% ipython --no-banner

In [1]: import numpy as np

In [2]: from numpy import linalg as LA

In [3]: np.set_printoptions(suppress=True, linewidth=160)

In [4]: rnd = lambda a: np.round(a, 2) + 0

In [5]: arr = np.loadtxt("w.csv", delimiter=",")

In [6]: arr
Out[6]: 
array([[-0.08,  1.19, -1.21],
       [ 0.1 ,  1.1 , -1.4 ]])

In [7]: def softmax(z):
   ...:     e = np.exp(z - z.max(axis=-1, keepdims=True))
   ...:     return e / e.sum(axis=-1, keepdims=True)
   ...: 

In [8]: rnd(softmax(arr).sum(axis=1))
Out[8]: array([1., 1.])

In [9]: rnd(softmax(arr[0] + 5))
Out[9]: array([0.2 , 0.73, 0.07])

In [10]: S = arr @ arr.T / np.sqrt(3)

In [11]: print(rnd(softmax(S)[0] @ arr))
[ 0.01  1.14 -1.31]

In [12]: rnd(softmax(S + np.triu(np.full(S.shape, -np.inf), 1)))
Out[12]: 
array([[1.  , 0.  ],
       [0.47, 0.53]])

In [13]: Uu, sigma, Vh = LA.svd(arr)

In [14]: np.argmax(sigma[:-1] / (sigma[1:] + 1e-6)) + 1
Out[14]: np.int64(1)

In [15]: rnd(sigma)
Out[15]: array([2.46, 0.19])

In [16]: M2 = Uu[:, :1] @ np.diag(sigma[:1]) @ Vh[:1]

In [17]: LA.matrix_rank(M2)
Out[17]: np.int64(1)

In [18]: print(rnd(M2))
[[ 0.01  1.12 -1.27]
 [ 0.01  1.17 -1.34]]

In [19]: rnd(np.abs(arr - M2).max())
Out[19]: np.float64(0.09)

In [20]: rnd(LA.norm(arr - M2) / LA.norm(arr))
Out[20]: np.float64(0.08)

In [21]: rnd(LA.norm(arr - M2, 2)), rnd(sigma[1])
Out[21]: (np.float64(0.19), np.float64(0.19))

In [22]: M2 = arr / LA.norm(arr, axis=1, keepdims=True)

In [23]: gram = M2 @ M2.T

In [24]: rnd(LA.norm(M2, axis=1))
Out[24]: array([1., 1.])

In [25]: rnd(np.degrees(np.arccos(np.clip(gram[1, 0], -1, 1))))
Out[25]: np.float64(8.69)

In [26]: m1 = np.load("arr.npy")

In [27]: m1
Out[27]: 
array([[ 1,  0,  0],
       [ 0,  0,  0],
       [ 0,  0, -1]])

In [28]: # rank 2

In [29]: print(np.all(LA.eigvalsh(m1) > 0))
False

In [30]: A = np.loadtxt("a.csv", delimiter=",")

In [31]: A
Out[31]: 
array([[ 3.9,  0. ,  0.9,  1.3],
       [ 0. , -0.7,  1.9,  1.9],
       [-2.7,  0.8, -0.9,  0.4],
       [-0.9,  1.3,  0. ,  0.5]])

In [32]: r0 = np.array([-9, -5])

In [33]: print(rnd(np.cross(A[3, :3], A[0, :3])))
[ 1.17  0.81 -5.07]

In [34]: rnd(np.polyval(r0, A[3]))
Out[34]: array([  3.1, -16.7,  -5. ,  -9.5])

In [35]: rnd(np.array([np.convolve(row, r0, "same") for row in A]))
Out[35]: 
array([[-35.1, -19.5,  -8.1, -16.2],
       [  0. ,   6.3, -13.6, -26.6],
       [ 24.3,   6.3,   4.1,   0.9],
       [  8.1,  -7.2,  -6.5,  -4.5]])

In [36]: data = np.load("x.npy")

In [37]: data
Out[37]: 
array([[2, 0, 1, 0],
       [4, 6, 2, 3],
       [0, 0, 0, 0],
       [0, 0, 0, 0]])

In [38]: # rows 2 and 3 are equal

In [39]: vec = np.array([1, 0, 0, 1])

In [40]: h1 = np.maximum(data @ vec, 0)

In [41]: rnd(np.tanh(data @ vec))
Out[41]: array([0.96, 1.  , 0.  , 0.  ])

In [42]: LA.matrix_rank(data, rtol=0.1)
Out[42]: np.int64(2)

In [43]: np.argsort(-LA.norm(data, axis=0).round(6), kind="stable")[:3]
Out[43]: array([1, 0, 3])

In [44]: LA.cond(data) > 100
Out[44]: np.True_

In [45]: rk = LA.matrix_rank(data)

In [46]: rk
Out[46]: np.int64(2)

In [47]: null = LA.svd(data)[2][rk:].T

In [48]: np.allclose(data @ null, 0)
Out[48]: True

In [49]: print([int(LA.matrix_rank(np.delete(data, i, axis=0))) for i in range(4)])
[1, 1, 2, 2]

In [50]: M2 = np.array([[0, 3], [0, 3], [0, 1], [5, 0]])

In [51]: data @ M2
Out[51]: 
array([[ 0,  7],
       [15, 32],
       [ 0,  0],
       [ 0,  0]])

In [52]: print(np.vstack([data, M2.T]).shape)
(6, 4)

In [53]: np.poly(data)
Out[53]: array([ 1., -8., 12.,  0.,  0.])

In [54]: np.einsum("ii->", data)
Out[54]: np.int64(8)

In [55]: rnd(LA.det(data.T))
Out[55]: np.float64(0.0)

In [56]: print(rnd(LA.eigvals(data).sum().real))
8.0

In [57]: np.kron(np.eye(2, dtype=int), data)
Out[57]: 
array([[2, 0, 1, 0, 0, 0, 0, 0],
       [4, 6, 2, 3, 0, 0, 0, 0],
       [0, 0, 0, 0, 0, 0, 0, 0],
       [0, 0, 0, 0, 0, 0, 0, 0],
       [0, 0, 0, 0, 2, 0, 1, 0],
       [0, 0, 0, 0, 4, 6, 2, 3],
       [0, 0, 0, 0, 0, 0, 0, 0],
       [0, 0, 0, 0, 0, 0, 0, 0]])

In [58]: rnd(LA.det(2 * data)), rnd(LA.det(data))
Out[58]: (np.float64(0.0), np.float64(0.0))

In [59]: rnd(LA.det(data[::-1]))
Out[59]: np.float64(0.0)

In [60]: M = np.array([[1.0, 0.2, 0.04], [0.2, 1.0, 0.2], [0.04, 0.2, 1.0]])

In [61]: # equal to its transpose

In [62]: Lm = LA.cholesky(M)

In [63]: rnd(Lm @ Lm.T)
Out[63]: 
array([[1.  , 0.2 , 0.04],
       [0.2 , 1.  , 0.2 ],
       [0.04, 0.2 , 1.  ]])

In [64]: rnd(Lm)
Out[64]: 
array([[1.  , 0.  , 0.  ],
       [0.2 , 0.98, 0.  ],
       [0.04, 0.2 , 0.98]])

In [65]: rng = np.random.default_rng(33860)

In [66]: lab = rng.permutation(3)

In [67]: lab
Out[67]: array([2, 1, 0])

In [68]: M2 = M[lab][:, lab]

In [69]: np.trace(M2)
Out[69]: np.float64(3.0)

In [70]: np.allclose(M2, M)
Out[70]: True

In [71]: rnd(LA.det(M2)), rnd(LA.det(M[lab]))
Out[71]: (np.float64(0.92), np.float64(-0.92))

In [72]: rnd(softmax(M[2] + 3))
Out[72]: array([0.21, 0.25, 0.55])

In [73]: rnd(softmax(M[2]))
Out[73]: array([0.21, 0.25, 0.55])

In [74]: S = M @ M.T / np.sqrt(3)

In [75]: softmax(S).round(6).argmax(axis=1)
Out[75]: array([0, 1, 2])

In [76]: rnd(softmax(S)[2] @ M)
Out[76]: array([0.34, 0.44, 0.51])

In [77]: M2 = M + rng.integers(-2, 3, (3, 1)) @ rng.integers(-2, 3, (1, 3))

In [78]: M2
Out[78]: 
array([[ 1.  , -1.8 ,  0.04],
       [ 0.2 , -1.  ,  0.2 ],
       [ 0.04, -0.8 ,  1.  ]])

In [79]: rnd(LA.svd(M2 - M, compute_uv=False))
Out[79]: array([3., 0., 0.])

In [80]: np.abs(M2 - M).sum(axis=1)
Out[80]: array([2., 2., 1.])

In [81]: LA.matrix_rank(M2 - M, tol=1e-8)
Out[81]: np.int64(1)
